$ ipython --no-banner

In [1]: import numpy as np

In [2]: np.set_printoptions(precision=3, suppress=True, linewidth=160)

In [3]: def tidy(a):
   ...:     return np.round(a, 3) + 0
   ...: 

In [4]: data = np.cumsum(np.array([[2, 0, 2, 1, -1],
   ...:     [2, -1, 2, 0, 1],
   ...:     [0, -2, 0, -1, -2],
   ...:     [0, 1, 0, 0, -1],
   ...:     [1, 2, 1, 2, 1],
   ...:     [-2, 0, 2, -2, -1],
   ...:     [-1, 1, -2, 2, 0],
   ...:     [-2, 0, 0, 2, 1],
   ...:     [-1, -2, -1, -2, -1],
   ...:     [-1, 2, 2, -2, -2],
   ...:     [1, 0, -1, -2, 2],
   ...:     [-1, -2, -1, 0, -2],
   ...:     [-1, 0, 2, -2, 2],
   ...:     [-1, 2, -1, 2, 2],
   ...:     [-1, 0, 1, 1, -1],
   ...:     [-2, -1, 1, -1, -2],
   ...:     [-1, 1, 2, -2, 1],
   ...:     [2, 2, 1, -1, -2],
   ...:     [2, 0, -2, 2, 0],
   ...:     [0, -2, -1, -2, -2]]), axis=0)

In [5]: data
Out[5]: 
array([[ 2,  0,  2,  1, -1],
       [ 4, -1,  4,  1,  0],
       [ 4, -3,  4,  0, -2],
       [ 4, -2,  4,  0, -3],
       [ 5,  0,  5,  2, -2],
       [ 3,  0,  7,  0, -3],
       [ 2,  1,  5,  2, -3],
       [ 0,  1,  5,  4, -2],
       [-1, -1,  4,  2, -3],
       [-2,  1,  6,  0, -5],
       [-1,  1,  5, -2, -3],
       [-2, -1,  4, -2, -5],
       [-3, -1,  6, -4, -3],
       [-4,  1,  5, -2, -1],
       [-5,  1,  6, -1, -2],
       [-7,  0,  7, -2, -4],
       [-8,  1,  9, -4, -3],
       [-6,  3, 10, -5, -5],
       [-4,  3,  8, -3, -5],
       [-4,  1,  7, -5, -7]])

In [6]: Xs = (data - data.mean(axis=0)) / data.std(axis=0)

In [7]: np.argwhere(np.abs(Xs) > 2)
Out[7]: 
array([[ 2,  1],
       [17,  2],
       [19,  4]])

In [8]: beta = np.linalg.lstsq(np.delete(Xs, 4, axis=1), Xs[:, 4])[0]

In [9]: tidy(beta)
Out[9]: array([-0.019, -0.084, -0.244,  0.394])

In [10]: np.abs(beta).argmax()
Out[10]: np.int64(3)

In [11]: feats = np.loadtxt("arr.csv", delimiter=",")

In [12]: feats
Out[12]: 
array([[0., 0., 0., 1., 0., 0., 0., 0., 0., 0.],
       [0., 0., 0., 0., 0., 0., 0., 0., 0., 1.],
       [0., 0., 0., 0., 0., 0., 1., 0., 0., 0.],
       [0., 0., 0., 0., 0., 1., 0., 0., 0., 0.],
       [0., 0., 0., 0., 0., 0., 0., 0., 1., 0.],
       [0., 0., 0., 0., 0., 0., 0., 1., 0., 0.],
       [0., 0., 1., 0., 0., 0., 0., 0., 0., 0.],
       [1., 0., 0., 0., 0., 0., 0., 0., 0., 0.],
       [0., 0., 0., 0., 1., 0., 0., 0., 0., 0.],
       [0., 1., 0., 0., 0., 0., 0., 0., 0., 0.]])

In [13]: rng = np.random.default_rng(3472)

In [14]: lab = rng.permutation(10)

In [15]: lab
Out[15]: array([3, 0, 8, 6, 9, 2, 1, 4, 7, 5])

In [16]: out = feats[lab][:, lab]

In [17]: np.allclose(out, feats)
Out[17]: False

In [18]: out
Out[18]: 
array([[0., 0., 0., 0., 0., 0., 0., 0., 0., 1.],
       [1., 0., 0., 0., 0., 0., 0., 0., 0., 0.],
       [0., 0., 0., 0., 0., 0., 0., 1., 0., 0.],
       [0., 0., 0., 0., 0., 1., 0., 0., 0., 0.],
       [0., 0., 0., 0., 0., 0., 1., 0., 0., 0.],
       [0., 0., 0., 1., 0., 0., 0., 0., 0., 0.],
       [0., 0., 0., 0., 1., 0., 0., 0., 0., 0.],
       [0., 0., 1., 0., 0., 0., 0., 0., 0., 0.],
       [0., 1., 0., 0., 0., 0., 0., 0., 0., 0.],
       [0., 0., 0., 0., 0., 0., 0., 0., 1., 0.]])

In [19]: tidy(np.sort(np.abs(np.linalg.eigvals(out))))
Out[19]: array([1., 1., 1., 1., 1., 1., 1., 1., 1., 1.])

In [20]: O, r_ = np.linalg.qr(feats)

In [21]: np.abs(np.diag(r_))
Out[21]: array([1., 1., 1., 1., 1., 1., 1., 1., 1., 1.])

In [22]: O.shape, r_.shape
Out[22]: ((10, 10), (10, 10))

In [23]: np.trace(O @ O.T)
Out[23]: np.float64(10.0)

In [24]: x = np.array([1, 2, 2, 5, 2])

In [25]: data @ (2 * x)
Out[25]: array([ 18,  30,   4,   4,  42,  22,  36,  56,  18,   4, -10, -32, -38,  -8,   0, -22, -28, -30, -14, -54])

In [26]: (data * x).sum(axis=1)
Out[26]: array([  9,  15,   2,   2,  21,  11,  18,  28,   9,   2,  -5, -16, -19,  -4,   0, -11, -14, -15,  -7, -27])

In [27]: np.linalg.norm(data @ x) <= np.linalg.norm(data, 2) * np.linalg.norm(x) + 1e-9
Out[27]: np.True_

In [28]: np.sign((data @ x).round(6))
Out[28]: array([ 1,  1,  1,  1,  1,  1,  1,  1,  1,  1, -1, -1, -1, -1,  0, -1, -1, -1, -1, -1])

In [29]: np.einsum("ij,j->i", data, x)
Out[29]: array([  9,  15,   2,   2,  21,  11,  18,  28,   9,   2,  -5, -16, -19,  -4,   0, -11, -14, -15,  -7, -27])

In [30]: data @ x
Out[30]: array([  9,  15,   2,   2,  21,  11,  18,  28,   9,   2,  -5, -16, -19,  -4,   0, -11, -14, -15,  -7, -27])

In [31]: x @ data
ValueError: matmul: Input operand 1 has a mismatch in its core dimension 0, with gufunc signature (n?,k),(k,m?)->(n?,m?) (size 20 is different from 5)


In [32]: x = np.array([2, 1, 0, 3, 1])

In [33]: h1 = np.maximum(data @ x, 0)

In [34]: data.T @ h1
Out[34]: array([ 171,   -6,  262,  104, -104])

In [35]: tidy(np.tanh(data @ x))
Out[35]: 
array([ 1.   ,  1.   ,  0.995,  0.995,  1.   ,  0.995,  1.   ,  1.   ,  0.   , -1.   , -1.   , -1.   , -1.   , -1.   , -1.   , -1.   , -1.   , -1.   , -1.   ,
       -1.   ])

In [36]: np.maximum(data @ (3 * x), 0)
Out[36]: array([18, 30,  9,  9, 42,  9, 24, 33,  0,  0,  0,  0,  0,  0,  0,  0,  0,  0,  0,  0])

In [37]: np.maximum(data @ x, 0) - np.maximum(-data @ x, 0)
Out[37]: array([  6,  10,   3,   3,  14,   3,   8,  11,   0,  -8, -10, -16, -22, -14, -14, -24, -30, -29, -19, -29])
